In [1]: import numpy as np

In [2]: np.set_printoptions(suppress=True, linewidth=140)

In [3]: M = np.load("w.npy")

In [4]: M
Out[4]: 
array([[-0.7,  0.1, -7. ],
       [ 1.3, -0.6,  2.5],
       [-0.4, -0.5, -1. ]])

In [5]: P = np.triu(np.array([[-2, -1, -3], [1, -2, 0], [-1, -3, 1]]), 1) + np.eye(3)

In [6]: out = P @ M @ np.linalg.inv(P)

In [7]: np.round(P @ M - M @ P, 2)
Out[7]: 
array([[-0.1,  1.4, -1.6],
       [ 0. ,  1.3,  3.9],
       [ 0. , -0.4, -1.2]])

In [8]: round(np.linalg.det(out), 2)
Out[8]: np.float64(4.97)

In [9]: np.round(np.poly(out), 2)
Out[9]: array([ 1.  ,  2.3 ,  0.04, -4.97])

In [10]: np.round(np.sort(np.abs(np.linalg.eigvals(M))), 2)
Out[10]: array([1.19, 2.04, 2.04])

In [11]: np.round((M + M.T) / 2, 2)
Out[11]: 
array([[-0.7,  0.7, -3.7],
       [ 0.7, -0.6,  1. ],
       [-3.7,  1. , -1. ]])

In [12]: np.round(np.linalg.matrix_power(M, 3), 2)
Out[12]: 
array([[ -2.87,  -7.75, -27.66],
       [  6.14,   6.74,  30.03],
       [ -0.05,  -1.73,  -0.86]])

In [13]: round(float(np.linalg.det(M)), 2)
Out[13]: 4.96

In [14]: np.trace(M)
Out[14]: np.float64(-2.3)

In [15]: (M - M.T) / 2
Out[15]: 
array([[ 0. , -0.6, -3.3],
       [ 0.6,  0. ,  1.5],
       [ 3.3, -1.5,  0. ]])

In [16]: theta = np.radians(36)

In [17]: Rm = np.eye(3)

In [18]: Rm[2, 2] = Rm[1, 1] = np.cos(theta)

In [19]: Rm[2, 1], Rm[1, 2] = -np.sin(theta), np.sin(theta)

In [20]: print(Rm.round(2))
[[ 1.    0.    0.  ]
 [ 0.    0.81  0.59]
 [ 0.   -0.59  0.81]]

In [21]: out = M @ Rm.T

In [22]: round(float(np.linalg.det(Rm)), 2), round(float(np.trace(Rm)), 2)
Out[22]: (1.0, 2.62)

In [23]: out = M / np.linalg.norm(M, axis=1, keepdims=True)

In [24]: G = out @ out.T

In [25]: G[0].round(2)
Out[25]: array([ 1.  , -0.91,  0.87])

In [26]: np.argwhere(np.triu(np.abs(G) > 0.95, 1))
Out[26]: array([], shape=(0, 2), dtype=int64)

In [27]: (np.abs(G) > 0.9).astype(int)
Out[27]: 
array([[1, 1, 0],
       [1, 1, 0],
       [0, 0, 1]])

In [28]: x0 = np.array([-1, 3, 2])

In [29]: y = M @ x0

In [30]: coef, lr = np.zeros(3), 1 / np.linalg.norm(M, 2) ** 2

In [31]: for i in range(60):
    ...:     coef -= lr * M.T @ (M @ coef - y)
    ...:     if i % 10 == 0: print(i, round(np.linalg.norm(M @ coef - y), 2))
    ...: 
0 3.1
10 2.56
20 2.13
30 1.79
40 1.52
50 1.3

In [32]: coef.round(2)
Out[32]: array([-1.08,  1.43,  1.96])

In [33]: u = np.array([-3, 0, 1])

In [34]: v = np.array([7, 3, 8])

In [35]: K = np.outer(u, v)

In [36]: K
Out[36]: 
array([[-21,  -9, -24],
       [  0,   0,   0],
       [  7,   3,   8]])

In [37]: # rows and columns are dependent

In [38]: u = np.array([1, 1, 0])

In [39]: print(np.convolve(K[1], u))
[0 0 0 0 0]

In [40]: np.cross(K[1, :3], K[2, :3])
Out[40]: array([0, 0, 0])

In [41]: U, sig, VT = np.linalg.svd(K)

In [42]: sig.round(2) + 0
Out[42]: array([34.93,  0.  ,  0.  ])

In [43]: out = U[:, :1] @ np.diag(sig[:1]) @ VT[:1]

In [44]: print(round(np.linalg.norm(K - out, 2), 2), round(sig[1], 2))
0.0 0.0

In [45]: round(float(np.linalg.norm(K - out) / np.linalg.norm(K)), 2)
Out[45]: 0.0

In [46]: F = np.array([[6, 9, 3, 18, -27, -12, 15, -12],
    ...:     [-6, -9, -3, -18, 27, 12, -15, 12],
    ...:     [-15, -9, 0, -9, 15, 9, -6, 3]])

In [47]: x0 = np.array([3, -1, 0])

In [48]: np.sign((K @ x0).round(6))
Out[48]: array([-1,  0,  1])

In [49]: np.linalg.norm(K @ x0) <= np.linalg.norm(K, 2) * np.linalg.norm(x0) + 1e-9
Out[49]: np.True_

In [50]: (K * x0).sum(axis=1)
Out[50]: array([-54,   0,  18])

In [51]: print(K @ (2 * x0))
[-108    0   36]

In [52]: (K @ x0).argmax()
Out[52]: np.int64(2)

In [53]: J = np.load("a.npy")

In [54]: J
Out[54]: 
array([[-0.96, -1.75,  1.78, -1.36],
       [-0.9 ,  1.5 , -2.38, -0.54],
       [ 1.12,  0.81,  1.29, -2.33],
       [ 1.88,  1.95, -1.18,  0.51],
       [-2.27,  1.89, -0.05,  0.52],
       [ 2.18, -1.17, -0.77,  1.51],
       [ 2.83,  0.09,  0.93,  0.33],
       [ 0.64, -0.44, -0.3 ,  2.88],
       [-0.75, -1.39, -2.55,  0.04],
       [-2.23,  0.42, -1.94, -0.31],
       [ 1.15, -1.8 , -0.44, -2.06],
       [ 2.78,  0.66,  0.92,  0.06],
       [ 2.05, -0.07, -2.16, -0.33],
       [ 2.53, -0.53,  0.5 , -1.44],
       [-0.48,  0.4 ,  1.29, -2.64]])

In [55]: x0 = np.array([0, 2, 0, -2])

In [56]: y = J @ x0

In [57]: print(y.round(2))
[-0.78  4.08  6.28  2.88  2.74 -5.36 -0.48 -6.64 -2.86  1.46  0.52  1.2   0.52  1.82  6.08]

In [58]: np.round(np.linalg.solve(J.T @ J, J.T @ y), 2) + 0
Out[58]: array([ 0.,  2.,  0., -2.])

In [59]: np.round(np.linalg.lstsq(J, y)[0], 2) + 0
Out[59]: array([ 0.,  2.,  0., -2.])

In [60]: rng = np.random.default_rng(8059)

In [61]: y = y + 0.3 * rng.normal(size=15)

In [62]: y.round(2)
Out[62]: array([-0.28,  4.39,  6.64,  3.47,  2.93, -6.43, -1.1 , -6.36, -2.71,  1.19,  0.78,  1.6 ,  0.43,  2.35,  6.42])

In [63]: coef, *_ = np.linalg.lstsq(J, y)

In [64]: coef.round()
Out[64]: array([-0.,  2.,  0., -2.])

In [65]: np.round(J.T @ (y - J @ coef), 2) + 0
Out[65]: array([0., 0., 0., 0.])

In [66]: [round(float(np.linalg.norm(np.linalg.solve(J.T @ J + lam * np.eye(4), J.T @ y))), 2) for lam in (0, 1, 10, 100)]
Out[66]: [2.99, 2.87, 2.11, 0.6]
